>>> import numpy as np
>>> import numpy.linalg as la
>>> np.set_printoptions(precision=3, suppress=True, linewidth=100)
>>> other = np.array([[3, 1], [-5, 3]])
>>> K = np.block([[np.zeros((2, 2)), other], [other.T, np.zeros((2, 2))]])
>>> K
array([[ 0.,  0.,  3.,  1.],
       [ 0.,  0., -5.,  3.],
       [ 3., -5.,  0.,  0.],
       [ 1.,  3.,  0.,  0.]])
>>> ev, evecs = la.eig(K)
>>> np.round(K @ evecs[:, 0] - ev[0] * evecs[:, 0], 3) + 0
array([0., 0., 0., 0.])
>>> round(float(np.prod(ev)), 3)
196.0
>>> print(np.sort(la.eigvals(K @ K)))
[ 5.029  5.029 38.971 38.971]
>>> np.sort(la.eigvals(K.T))
array([-6.243, -2.243,  2.243,  6.243])
>>> U, s, vt = la.svd(K, full_matrices=False)
>>> print(np.round(U.T @ K @ vt.T, 3) + 0)
[[6.243 0.    0.    0.   ]
 [0.    6.243 0.    0.   ]
 [0.    0.    2.243 0.   ]
 [0.    0.    0.    2.243]]
>>> U.shape, s.shape, vt.shape
((4, 4), (4,), (4, 4))
>>> np.cumsum(s ** 2) / np.sum(s ** 2)
array([0.443, 0.886, 0.943, 1.   ])
>>> print(np.round(vt @ vt.T, 3) + 0)
[[1. 0. 0. 0.]
 [0. 1. 0. 0.]
 [0. 0. 1. 0.]
 [0. 0. 0. 1.]]
>>> np.round(U.T @ U, 3) + 0
array([[1., 0., 0., 0.],
       [0., 1., 0., 0.],
       [0., 0., 1., 0.],
       [0., 0., 0., 1.]])
>>> A = np.load("x.npy")
>>> A
array([[ 1.243, -2.675,  0.955,  0.58 ,  3.596,  1.457],
       [ 0.714,  1.162,  1.639, -3.227,  2.813, -1.46 ],
       [-0.721,  3.213,  0.117, -2.527, -1.629, -2.259],
       [-1.302,  2.328, -1.192,  0.018, -3.899, -1.122],
       [-0.221, -2.244, -1.269,  3.485, -1.392,  2.055],
       [ 0.499,  1.69 ,  1.5  , -3.413,  2.208, -1.767],
       [ 1.254, -2.628,  0.991,  0.493,  3.648,  1.41 ],
       [-1.291,  2.419, -1.137, -0.129, -3.836, -1.207],
       [-0.621, -1.402, -1.584,  3.323, -2.555,  1.603],
       [ 0.319, -2.979, -0.682,  3.173,  0.288,  2.325],
       [-0.366,  3.022,  0.622, -3.118, -0.442, -2.33 ],
       [ 0.12 , -2.759, -0.919,  3.356, -0.345,  2.269],
       [-0.692,  3.208,  0.163, -2.589, -1.528, -2.273],
       [ 0.527, -3.139, -0.406,  2.892,  0.97 ,  2.324],
       [-0.682, -1.247, -1.621,  3.263, -2.725,  1.511],
       [-1.32 ,  2.067, -1.327,  0.404, -4.034, -0.889],
       [-1.078,  3.053, -0.532, -1.47 , -2.917, -1.887],
       [-0.398, -1.906, -1.422,  3.459, -1.916,  1.885],
       [ 1.236, -2.699,  0.934,  0.628,  3.567,  1.482],
       [-1.075,  0.029, -1.749,  2.512, -3.743,  0.684],
       [-1.048,  3.09 , -0.467, -1.591, -2.801, -1.939],
       [-0.83 , -0.832, -1.696,  3.066, -3.125,  1.255],
       [-0.888,  3.2  , -0.162, -2.114, -2.215, -2.138],
       [ 1.299, -1.379,  1.571, -1.264,  4.153,  0.316],
       [-0.536,  3.145,  0.393, -2.877, -1.   , -2.323],
       [ 0.863, -3.208,  0.117,  2.184,  2.124,  2.161],
       [-1.222,  0.758, -1.695,  1.898, -4.053,  0.16 ],
       [ 1.138, -2.959,  0.668,  1.204,  3.152,  1.768],
       [-0.525,  3.138,  0.409, -2.895, -0.962, -2.325]])
>>> Ac = A - A.mean(axis=0)
>>> evecs = la.svd(Ac)[2][:2]
>>> other = Ac - Ac @ evecs.T @ evecs
>>> np.round(np.cov(Ac @ evecs.T, rowvar=False), 3) + 0
array([[15.527,  0.   ],
       [ 0.   ,  9.717]])
>>> la.norm(other, axis=1).round(6).argmax()
np.int64(0)
>>> (Ac @ evecs.T).std(axis=0)
array([3.872, 3.063])
>>> round(float(la.norm(other) / la.norm(Ac)), 3)
0.0
>>> np.round(other.std(axis=0), 3) + 0
array([0., 0., 0., 0., 0., 0.])
